$ python3 -q
>>> import numpy as np
>>> from numpy import linalg as LA
>>> np.set_printoptions(precision=3, suppress=True, linewidth=100, floatmode="fixed")
>>> K = np.load("block6.npy")
>>> K
array([[-20.478, -19.513, -59.401,  57.486,  60.085, -20.417],
       [-20.082, -19.921, -60.491,  58.147,  58.890, -20.181],
       [-19.785, -20.979, -59.017,  61.071,  59.635, -19.577],
       [-18.516, -19.791, -59.426,  58.694,  56.899, -20.708],
       [-19.927, -19.674, -60.990,  59.462,  60.724, -18.829],
       [-21.954, -20.019, -59.620,  60.684,  60.092, -20.824],
       [-20.840, -19.748, -60.637,  61.671,  60.382, -18.279],
       [-20.556, -20.608, -61.196,  60.475,  59.246, -20.628],
       [-20.305, -19.869, -58.813,  59.648,  59.539, -20.662],
       [-21.316, -19.329, -60.456,  60.158,  60.490, -20.953],
       [-21.013, -20.818, -61.162,  60.449,  60.308, -20.880],
       [-19.369, -20.798, -58.666,  59.733,  59.232, -19.635],
       [-20.272, -20.816, -59.502,  58.948,  60.045, -20.768],
       [-21.118, -20.540, -58.247,  60.109,  59.274, -20.173],
       [-18.607, -19.950, -60.540,  59.361,  58.909, -20.876],
       [-20.673, -20.393, -61.209,  59.748,  59.005, -20.272],
       [-20.826, -20.616, -60.324,  60.292,  58.913, -18.810],
       [-20.091, -21.705, -59.923,  60.706,  59.226, -20.711],
       [-19.696, -18.369, -60.567,  59.648,  61.153, -20.023],
       [-21.559, -19.661, -61.088,  60.031,  58.914, -19.530],
       [-20.697, -20.129, -61.004,  59.722,  60.530, -19.747]])
>>> lab = K[:, 4] > np.median(K[:, 4])
>>> r0 = K[lab].mean(axis=0) - K[~lab].mean(axis=0)
>>> lab.astype(int)
array([1, 0, 1, 0, 1, 1, 1, 0, 0, 1, 1, 0, 1, 0, 0, 0, 0, 0, 1, 0, 1])
>>> np.argsort(-np.abs(r0).round(6), kind="stable")
array([4, 0, 1, 2, 3, 5])
>>> r0
array([-0.443,  0.411, -0.243,  0.208,  1.431,  0.169])
>>> proj = K @ LA.solve(K.T @ K, K.T)
>>> proj @ K[:, 1]
array([-19.513, -19.921, -20.979, -19.791, -19.674, -20.019, -19.748, -20.608, -19.869, -19.329,
       -20.818, -20.798, -20.816, -20.540, -19.950, -20.393, -20.616, -21.705, -18.369, -19.661,
       -20.129])
>>> np.round(LA.eigvalsh(proj), 3) + 0
array([0.000, 0.000, 0.000, 0.000, 0.000, 0.000, 0.000, 0.000, 0.000, 0.000, 0.000, 0.000, 0.000,
       0.000, 0.000, 1.000, 1.000, 1.000, 1.000, 1.000, 1.000])
>>> Uu, sv, VT = LA.svd(K)
>>> sv
array([501.368,   4.461,   4.139,   3.710,   3.202,   2.277])
>>> Y = Uu[:, :1] @ np.diag(sv[:1]) @ VT[:1]
>>> LA.matrix_rank(K, rtol=0.05)
np.int64(1)
>>> np.round(np.abs(K - Y).max(), 3)
np.float64(2.095)
>>> round(LA.norm(K - Y, 2), 3), np.round(sv[1], 3)
(np.float64(4.461), np.float64(4.461))
>>> np.abs(LA.svd(K)[2][-1])
array([0.085, 0.746, 0.102, 0.506, 0.237, 0.337])
>>> LA.cond(K) > 100
np.True_
>>> LA.matrix_rank(K, rtol=0.1)
np.int64(1)
>>> np.argsort(-LA.norm(K, axis=0).round(6), kind="stable")[:3]
array([2, 3, 4])
>>> cen = K - K.mean(axis=0)
>>> Uu, sv, VT = LA.svd(cen, full_matrices=False)
>>> LA.matrix_rank(cen)
np.int64(6)
>>> np.abs(VT[0]).argmax()
np.int64(3)
>>> np.abs(VT[-1])
array([0.047, 0.768, 0.126, 0.479, 0.275, 0.294])
>>> arr = np.load("dump.npy")
>>> arr
array([[ 1,  1,  1,  1, -1, -1, -1, -1],
       [ 1, -1, -1,  1, -1,  1,  1, -1],
       [ 1,  1, -1, -1,  1,  1, -1, -1]])
>>> arr.ravel(order="F")
array([ 1,  1,  1,  1, -1,  1,  1, -1, -1,  1,  1, -1, -1, -1,  1, -1,  1,  1, -1,  1, -1, -1, -1,
       -1])
>>> T = arr.reshape(3, 2, -1)
>>> np.einsum("ihd,jhd->hij", T, T).shape
(2, 3, 3)
>>> np.einsum("ihd,ihd->ih", T, T)
array([[4, 4],
       [4, 4],
       [4, 4]])
>>> T[:, 0]
array([[ 1,  1,  1,  1],
       [ 1, -1, -1,  1],
       [ 1,  1, -1, -1]])
>>> Y = np.array([[-1, 1, 2],
...     [2, -2, 0],
...     [0, -2, -1],
...     [2, -1, 1],
...     [-1, -2, -2],
...     [-1, -1, 2],
...     [-2, -1, 1],
...     [-1, 1, 0]])
>>> np.einsum("ik,kj->ij", arr, Y)
array([[ 8, -1,  1],
       [-2,  3,  9],
       [ 0, -1,  1]])
>>> LA.matrix_rank(arr @ Y)
np.int64(3)
>>> np.vstack([arr, Y.T]).shape
(6, 8)
>>> Y.T @ arr.T
array([[ 8, -2,  0],
       [-1,  3, -1],
       [ 1,  9,  1]])
>>> np.einsum("ij,ij->i", arr, arr)
array([8, 8, 8])
>>> x0 = np.array([1, -1, 3, -2, 3, 2, 0, 2])
>>> a = np.maximum(arr @ x0, 0)
>>> arr * (a > 1e-9)[:, None]
array([[ 0,  0,  0,  0,  0,  0,  0,  0],
       [ 0,  0,  0,  0,  0,  0,  0,  0],
       [ 1,  1, -1, -1,  1,  1, -1, -1]])
>>> a
array([0, 0, 2])
>>> arr.T @ a
array([ 2,  2, -2, -2,  2,  2, -2, -2])
